$ python3 -q
>>> import numpy as np
>>> from numpy import linalg as LA
>>> np.set_printoptions(precision=3, suppress=True, linewidth=160, sign=" ")
>>> K = np.array([[0.4, 0.9, 0.1, -1.0, 1.3, 0.9, -2.1, -0.5, -1.1],
...     [-0.1, 0.5, -0.2, 0.7, 1.4, -0.5, -0.5, -0.6, 0.9],
...     [0.6, -2.9, 0.6, -0.4, 0.2, 1.2, 0.5, 0.3, -1.2],
...     [-0.3, 0.1, -0.1, 1.1, -0.7, 1.9, 0.3, 1.3, 1.0],
...     [-0.2, 0.2, -1.2, 0.7, 2.4, 2.0, -1.2, -0.8, 0.6],
...     [0.3, 0.5, 0.3, 0.2, -0.1, 0.2, -0.1, 1.1, 1.2],
...     [0.2, 0.4, 1.7, 1.4, -0.5, 0.0, 0.1, 0.7, 0.0],
...     [0.3, -0.2, -0.5, 0.8, -0.1, 0.4, -1.9, -1.9, -2.2],
...     [-1.0, 0.5, -0.3, -0.2, 0.2, -0.1, -1.1, 0.3, 0.8],
...     [0.6, -0.3, 0.1, 0.5, 0.2, 0.2, 1.0, -0.1, 1.1],
...     [-0.2, -0.8, 0.7, 0.9, -0.1, 0.0, -0.1, 0.0, -0.3]])
>>> K[:, 3] *= 3
>>> K
array([[ 0.4,  0.9,  0.1, -3. ,  1.3,  0.9, -2.1, -0.5, -1.1],
       [-0.1,  0.5, -0.2,  2.1,  1.4, -0.5, -0.5, -0.6,  0.9],
       [ 0.6, -2.9,  0.6, -1.2,  0.2,  1.2,  0.5,  0.3, -1.2],
       [-0.3,  0.1, -0.1,  3.3, -0.7,  1.9,  0.3,  1.3,  1. ],
       [-0.2,  0.2, -1.2,  2.1,  2.4,  2. , -1.2, -0.8,  0.6],
       [ 0.3,  0.5,  0.3,  0.6, -0.1,  0.2, -0.1,  1.1,  1.2],
       [ 0.2,  0.4,  1.7,  4.2, -0.5,  0. ,  0.1,  0.7,  0. ],
       [ 0.3, -0.2, -0.5,  2.4, -0.1,  0.4, -1.9, -1.9, -2.2],
       [-1. ,  0.5, -0.3, -0.6,  0.2, -0.1, -1.1,  0.3,  0.8],
       [ 0.6, -0.3,  0.1,  1.5,  0.2,  0.2,  1. , -0.1,  1.1],
       [-0.2, -0.8,  0.7,  2.7, -0.1,  0. , -0.1,  0. , -0.3]])
>>> vec = np.array([-1, 0, 2, 2, -2, -3, 2, 0, 3])
>>> target = K @ vec
>>> print(np.round(LA.lstsq(K, target)[0], 3) + 0)
[-1.  0.  2.  2. -2. -3.  2.  0.  3.]
>>> rng = np.random.default_rng(15)
>>> target = target + 0.05 * rng.normal(size=11)
>>> target
array([-19.072,   4.253,  -8.38 ,   5.974,  -9.374,   4.54 ,  12.728,  -7.849,  -0.73 ,   7.005,   6.136])
>>> coef, *_ = LA.lstsq(K, target)
>>> np.round(K.T @ (target - K @ coef), 3) + 0
array([ 0.,  0.,  0.,  0.,  0.,  0.,  0.,  0.,  0.])
>>> [round(float(LA.norm(LA.solve(K.T @ K + lam * np.eye(9), K.T @ target))), 2) for lam in (0, 1, 10, 100)]
[5.95, 5.33, 3.92, 1.3]
